$ python -q
>>> import numpy as np
>>> np.set_printoptions(precision=3, suppress=True, linewidth=120)
>>> J = np.array([[-2.0, 0.0, 0.0, 0.0, 0.0, 0.0, 0.0],
...     [0.0, 2.0, 0.0, 2.0, 4.0, 4.0, 0.0],
...     [0.0, 0.0, -2.0, 0.0, 0.0, 0.0, 0.0],
...     [0.0, 2.0, 0.0, -1.0, 2.0, 2.0, 0.0],
...     [0.0, 4.0, 0.0, 2.0, 2.0, 4.0, 0.0],
...     [0.0, 4.0, 0.0, 2.0, 4.0, 2.0, 0.0],
...     [0.0, 0.0, 0.0, 0.0, 0.0, 0.0, -2.0]])
>>> print(J)
[[-2.  0.  0.  0.  0.  0.  0.]
 [ 0.  2.  0.  2.  4.  4.  0.]
 [ 0.  0. -2.  0.  0.  0.  0.]
 [ 0.  2.  0. -1.  2.  2.  0.]
 [ 0.  4.  0.  2.  2.  4.  0.]
 [ 0.  4.  0.  2.  4.  2.  0.]
 [ 0.  0.  0.  0.  0.  0. -2.]]
>>> # splits into 4 blocks
>>> np.sort(np.linalg.eigvals(J).real)
array([-2., -2., -2., -2., -2., -2., 11.])
>>> (np.linalg.matrix_power((J != 0) + (J.T != 0) + np.eye(7), 7) > 0).astype(int)
array([[1, 0, 0, 0, 0, 0, 0],
       [0, 1, 0, 1, 1, 1, 0],
       [0, 0, 1, 0, 0, 0, 0],
       [0, 1, 0, 1, 1, 1, 0],
       [0, 1, 0, 1, 1, 1, 0],
       [0, 1, 0, 1, 1, 1, 0],
       [0, 0, 0, 0, 0, 0, 1]])
>>> print(np.flatnonzero(np.linalg.matrix_power((J != 0) + (J.T != 0) + np.eye(7), 7)[6]))
[6]
>>> other = np.linalg.inv(J)
>>> other
array([[-0.5  , -0.   , -0.   , -0.   , -0.   , -0.   , -0.   ],
       [ 0.   , -0.318,  0.   ,  0.091,  0.182,  0.182,  0.   ],
       [-0.   , -0.   , -0.5  , -0.   , -0.   , -0.   , -0.   ],
       [-0.   ,  0.091, -0.   , -0.455,  0.091,  0.091, -0.   ],
       [ 0.   ,  0.182,  0.   ,  0.091, -0.318,  0.182,  0.   ],
       [-0.   ,  0.182, -0.   ,  0.091,  0.182, -0.318, -0.   ],
       [-0.   , -0.   , -0.   , -0.   , -0.   , -0.   , -0.5  ]])
>>> np.linalg.inv(other)
array([[-2., -0., -0., -0., -0., -0., -0.],
       [-0.,  2., -0.,  2.,  4.,  4., -0.],
       [-0., -0., -2., -0., -0., -0., -0.],
       [-0.,  2., -0., -1.,  2.,  2., -0.],
       [ 0.,  4.,  0.,  2.,  2.,  4.,  0.],
       [ 0.,  4.,  0.,  2.,  4.,  2.,  0.],
       [-0., -0., -0., -0., -0., -0., -2.]])
>>> ev, V = np.linalg.eigh(J)
>>> np.linalg.eigvalsh(J + -2 * np.eye(7))
array([-4., -4., -4., -4., -4., -4.,  9.])
>>> np.round(V.T @ J @ V, 3) + 0
array([[-2.,  0.,  0.,  0.,  0.,  0.,  0.],
       [ 0., -2.,  0.,  0.,  0.,  0.,  0.],
       [ 0.,  0., -2.,  0.,  0.,  0.,  0.],
       [ 0.,  0.,  0., -2.,  0.,  0.,  0.],
       [ 0.,  0.,  0.,  0., -2.,  0.,  0.],
       [ 0.,  0.,  0.,  0.,  0., -2.,  0.],
       [ 0.,  0.,  0.,  0.,  0.,  0., 11.]])
>>> round(ev.sum(), 3), np.trace(J)
(np.float64(-1.0), np.float64(-1.0))
>>> np.linalg.eigvalsh(J @ J)
array([  4.,   4.,   4.,   4.,   4.,   4., 121.])
>>> np.round(V @ np.diag(ev) @ V.T, 3) + 0
array([[-2.,  0.,  0.,  0.,  0.,  0.,  0.],
       [ 0.,  2.,  0.,  2.,  4.,  4.,  0.],
       [ 0.,  0., -2.,  0.,  0.,  0.,  0.],
       [ 0.,  2.,  0., -1.,  2.,  2.,  0.],
       [ 0.,  4.,  0.,  2.,  2.,  4.,  0.],
       [ 0.,  4.,  0.,  2.,  4.,  2.,  0.],
       [ 0.,  0.,  0.,  0.,  0.,  0., -2.]])
>>> ev
array([-2., -2., -2., -2., -2., -2., 11.])
